$ ipython --no-banner

In [1]: import numpy as np

In [2]: np.set_printoptions(suppress=True, linewidth=160)

In [3]: feats = np.loadtxt("test8.csv", delimiter=",")

In [4]: feats
Out[4]: 
array([[-1.43,  5.72, -4.38,  4.31,  1.43,  2.86, -2.81,  2.81,  2.92],
       [ 1.25, -5.05,  3.74, -3.71, -1.3 , -2.39,  2.46, -2.5 , -2.5 ],
       [-0.61,  2.18, -1.64,  1.61,  0.63,  1.12, -1.08,  1.11,  1.14],
       [ 0.28, -1.05,  0.68, -0.75, -0.31, -0.51,  0.6 , -0.49, -0.57],
       [ 0.97, -3.79,  2.87, -3.  , -0.95, -1.87,  1.97, -1.98, -1.96],
       [ 1.37, -5.57,  4.19, -4.23, -1.32, -2.91,  2.89, -2.85, -2.75],
       [-0.04,  0.1 , -0.07,  0.06, -0.02,  0.12, -0.1 ,  0.1 ,  0.17],
       [ 0.35, -1.63,  1.27, -1.24, -0.36, -0.82,  0.87, -0.88, -0.84],
       [-1.39,  5.49, -4.12,  4.  ,  1.29,  2.67, -2.84,  2.85,  2.74],
       [ 0.89, -3.58,  2.7 , -2.73, -0.87, -1.77,  1.71, -1.83, -1.66],
       [-0.15,  0.25, -0.23,  0.23, -0.04,  0.12, -0.17,  0.14,  0.19],
       [-0.55,  2.29, -1.67,  1.59,  0.54,  1.05, -1.11,  1.13,  0.99]])

In [5]: B = np.c_[feats[:, :6] @ np.array([[2, -1, 1, 3, -2, -1],
   ...:     [-1, 3, 0, 1, 3, -3],
   ...:     [1, -1, 0, -2, -3, 0],
   ...:     [3, -3, 2, 1, -3, -2],
   ...:     [2, -3, 2, 1, 2, 0],
   ...:     [-2, 1, 3, 3, -1, -3]]), np.array([2, 2, 0, 3, 0, -1, -1, -3, -1, 2, -1, -2])]

In [6]: B.round(2)
Out[6]: 
array([[ -2.89,   8.61,  18.63,  24.51,  20.23, -32.93,   2.  ],
       [  2.34,  -7.5 , -15.94, -20.96, -17.95,  28.49,   2.  ],
       [ -1.19,   3.19,   7.23,   9.23,   7.99, -12.51,   0.  ],
       [  0.44,  -1.44,  -3.37,  -4.16,  -3.61,   5.9 ,   3.  ],
       [  1.44,  -5.23, -12.54, -16.18, -12.95,  22.01,   0.  ],
       [  2.99,  -8.53, -18.46, -24.12, -19.06,  32.53,  -1.  ],
       [ -0.35,   0.41,   0.4 ,   0.52,   0.25,  -0.74,  -1.  ],
       [  0.8 ,  -2.53,  -5.31,  -7.18,  -5.58,   9.48,  -3.  ],
       [ -3.15,   8.78,  17.2 ,  22.86,  19.52, -31.09,  -1.  ],
       [  1.67,  -5.3 , -11.62, -15.22, -12.4 ,  20.62,   2.  ],
       [ -0.41,   0.68,   0.59,   0.81,   0.85,  -1.42,  -1.  ],
       [ -1.31,   3.75,   6.86,   9.26,   8.24, -12.65,  -2.  ]])

In [7]: np.linalg.matrix_rank(np.c_[feats, B])
Out[7]: np.int64(10)

In [8]: np.round(np.linalg.lstsq(feats, B[:, 0])[0], 2) + 0
Out[8]: array([ 2., -1.,  1.,  3.,  2., -2.,  0.,  0.,  0.])

In [9]: np.linalg.matrix_rank(B)
Out[9]: np.int64(7)

In [10]: U, sv, vt = np.linalg.svd(feats)

In [11]: np.argmax(sv[:-1] / (sv[1:] + 1e-6)) + 1
Out[11]: np.int64(1)

In [12]: sv.round(2)
Out[12]: array([22.84,  0.28,  0.24,  0.23,  0.17,  0.16,  0.11,  0.1 ,  0.05])

In [13]: B = U[:, :1] @ np.diag(sv[:1]) @ vt[:1]

In [14]: np.linalg.matrix_rank(B)
Out[14]: np.int64(1)

In [15]: round(float(np.abs(feats - B).max()), 2)
Out[15]: 0.13

In [16]: round(np.log10(np.linalg.cond(feats)))
Out[16]: 3

In [17]: np.round(np.abs(np.linalg.svd(feats)[2][-1]), 2)
Out[17]: array([0.15, 0.45, 0.55, 0.09, 0.36, 0.09, 0.48, 0.18, 0.26])

In [18]: np.linalg.cond(feats) > 100
Out[18]: np.True_

In [19]: K = np.load("run5.npy")

In [20]: K
Out[20]: 
array([[0, 0, 0, 0],
       [3, 0, 0, 0],
       [0, 0, 1, 3],
       [0, 0, 0, 0],
       [0, 0, 0, 0]])

In [21]: W = np.array([[3, 2, 2, 1], [8, 3, 4, 5], [4, 4, 6, 3], [3, 9, 6, 3]])

In [22]: coef = np.array([0, 7, 5, 7])

In [23]: act = np.maximum(K @ W + coef, 0)

In [24]: act
Out[24]: 
array([[ 0,  7,  5,  7],
       [ 9, 13, 11, 10],
       [13, 38, 29, 19],
       [ 0,  7,  5,  7],
       [ 0,  7,  5,  7]])

In [25]: np.linalg.matrix_rank(act)
Out[25]: np.int64(3)

In [26]: (act > 0).mean(axis=0)
Out[26]: array([0.4, 1. , 1. , 1. ])

In [27]: Z = np.array([[9, -3], [3, 6], [6, -1], [1, -8]])

In [28]: W @ Z
Out[28]: 
array([[ 46,  -7],
       [110, -50],
       [ 87, -18],
       [ 93,  15]])

In [29]: (act @ Z).round(6).argmax(axis=1)
Out[29]: array([0, 0, 0, 0, 0])

In [30]: act @ Z
Out[30]: 
array([[ 58, -19],
       [196, -40],
       [424,   8],
       [ 58, -19],
       [ 58, -19]])

In [31]: f = np.array([2, 9, 5, 7])

In [32]: F = np.array([np.roll(f, i) for i in range(4)])

In [33]: F
Out[33]: 
array([[2, 9, 5, 7],
       [7, 2, 9, 5],
       [5, 7, 2, 9],
       [9, 5, 7, 2]])

In [34]: B = np.linalg.inv(F)

In [35]: round(np.linalg.slogdet(F)[0], 2)
Out[35]: np.float64(-1.0)

In [36]: f, g = F[1], F[3]

In [37]: f @ g
Out[37]: np.int64(146)

In [38]: f @ f
Out[38]: np.int64(159)

In [39]: pr = (f @ g) / (f @ f) * f

In [40]: np.outer(f, g)
Out[40]: 
array([[63, 35, 49, 14],
       [18, 10, 14,  4],
       [81, 45, 63, 18],
       [45, 25, 35, 10]])

In [41]: round(float((g - pr) @ f), 2)
Out[41]: 0.0

In [42]: np.linalg.matrix_rank(np.outer(f, g))
Out[42]: np.int64(1)

In [43]: round(float(np.linalg.det(F)), 2)
Out[43]: -2691.0

In [44]: (F - F.T) / 2
Out[44]: 
array([[ 0.,  1.,  0., -1.],
       [-1.,  0.,  1.,  0.],
       [ 0., -1.,  0.,  1.],
       [ 1.,  0., -1.,  0.]])

In [45]: np.linalg.matrix_power(F, 4)
Out[45]: 
array([[71541, 68260, 71660, 68380],
       [68380, 71541, 68260, 71660],
       [71660, 68380, 71541, 68260],
       [68260, 71660, 68380, 71541]])

In [46]: np.allclose(F, F.T)
Out[46]: False

In [47]: np.trace(F)
Out[47]: np.int64(8)

In [48]: data = np.load("w.npy")

In [49]: data
Out[49]: 
array([[-11.,  -7.,  -6.,   1.],
       [  8.,  11.,   4.,   6.],
       [  4.,   0.,   3.,  -4.],
       [ -8.,  -7.,  -4.,  -2.]])

In [50]: ev, evecs = np.linalg.eig(data)

In [51]: np.round(np.sort(np.linalg.eigvals(data @ data)), 2)
Out[51]: array([ 1.,  1.,  9., 16.])

In [52]: np.round(np.sort(np.linalg.eigvals(data.T)), 2)
Out[52]: array([-3., -1.,  1.,  4.])

In [53]: (data - data.T) / 2
Out[53]: 
array([[ 0. , -7.5, -5. ,  4.5],
       [ 7.5,  0. ,  2. ,  6.5],
       [ 5. , -2. ,  0. ,  0. ],
       [-4.5, -6.5,  0. ,  0. ]])

In [54]: round(float(np.abs(np.linalg.eigvals(data)).max()), 2)
Out[54]: 4.0

In [55]: np.round(np.linalg.matrix_power(data, 3), 2)
Out[55]: 
array([[-107.,  -91.,  -54.,  -11.],
       [ 104.,  155.,   52.,   78.],
       [   4.,    0.,    3.,   -4.],
       [-104.,  -91.,  -52.,  -14.]])

In [56]: np.round(np.linalg.det(data), 2)
Out[56]: np.float64(12.0)

In [57]: rng = np.random.default_rng(991861)

In [58]: idx = rng.permutation(4)

In [59]: idx
Out[59]: array([0, 2, 3, 1])

In [60]: B = data[idx][:, idx]

In [61]: np.trace(B)
Out[61]: np.float64(1.0)

In [62]: np.allclose(B, data)
Out[62]: False

In [63]: np.diag(B)
Out[63]: array([-11.,   3.,  -2.,  11.])

In [64]: B = data + rng.integers(-2, 3, (4, 2)) @ rng.integers(-2, 3, (2, 4))

In [65]: B
Out[65]: 
array([[-15.,  -6.,  -9.,   4.],
       [  4.,  12.,   1.,   9.],
       [  8.,  -1.,   6.,  -7.],
       [-16.,  -5., -10.,   4.]])

In [66]: np.abs(B - data).sum(axis=1)
Out[66]: array([11., 11., 11., 22.])

In [67]: np.round(np.linalg.svd(B - data, compute_uv=False), 2) + 0
Out[67]: array([15.65,  0.  ,  0.  ,  0.  ])

In [68]: np.linalg.matrix_rank(data, rtol=0.1)
Out[68]: np.int64(2)

In [69]: np.argsort(-np.linalg.norm(data, axis=0).round(6), kind="stable")[:3]
Out[69]: array([0, 1, 2])

In [70]: E = np.load("dump.npy")

In [71]: E
Out[71]: 
array([[1.  , 0.5 , 0.25, 0.12, 0.06, 0.03, 0.02, 0.01, 0.  , 0.  , 0.  ],
       [0.5 , 1.  , 0.5 , 0.25, 0.12, 0.06, 0.03, 0.02, 0.01, 0.  , 0.  ],
       [0.25, 0.5 , 1.  , 0.5 , 0.25, 0.12, 0.06, 0.03, 0.02, 0.01, 0.  ],
       [0.12, 0.25, 0.5 , 1.  , 0.5 , 0.25, 0.12, 0.06, 0.03, 0.02, 0.01],
       [0.06, 0.12, 0.25, 0.5 , 1.  , 0.5 , 0.25, 0.12, 0.06, 0.03, 0.02],
       [0.03, 0.06, 0.12, 0.25, 0.5 , 1.  , 0.5 , 0.25, 0.12, 0.06, 0.03],
       [0.02, 0.03, 0.06, 0.12, 0.25, 0.5 , 1.  , 0.5 , 0.25, 0.12, 0.06],
       [0.01, 0.02, 0.03, 0.06, 0.12, 0.25, 0.5 , 1.  , 0.5 , 0.25, 0.12],
       [0.  , 0.01, 0.02, 0.03, 0.06, 0.12, 0.25, 0.5 , 1.  , 0.5 , 0.25],
       [0.  , 0.  , 0.01, 0.02, 0.03, 0.06, 0.12, 0.25, 0.5 , 1.  , 0.5 ],
       [0.  , 0.  , 0.  , 0.01, 0.02, 0.03, 0.06, 0.12, 0.25, 0.5 , 1.  ]])

In [72]: gram = E.T @ E

In [73]: np.allclose(gram, gram.T)
Out[73]: True

In [74]: np.round(np.linalg.eigvalsh(gram)[::-1], 2)
Out[74]: array([7.36, 4.48, 2.37, 1.26, 0.69, 0.4 , 0.27, 0.19, 0.15, 0.13, 0.12])

In [75]: np.round(np.linalg.svd(E, compute_uv=False) ** 2, 2)
Out[75]: array([7.36, 4.48, 2.37, 1.26, 0.69, 0.4 , 0.27, 0.19, 0.15, 0.13, 0.12])

In [76]: (E @ E.T).shape
Out[76]: (11, 11)
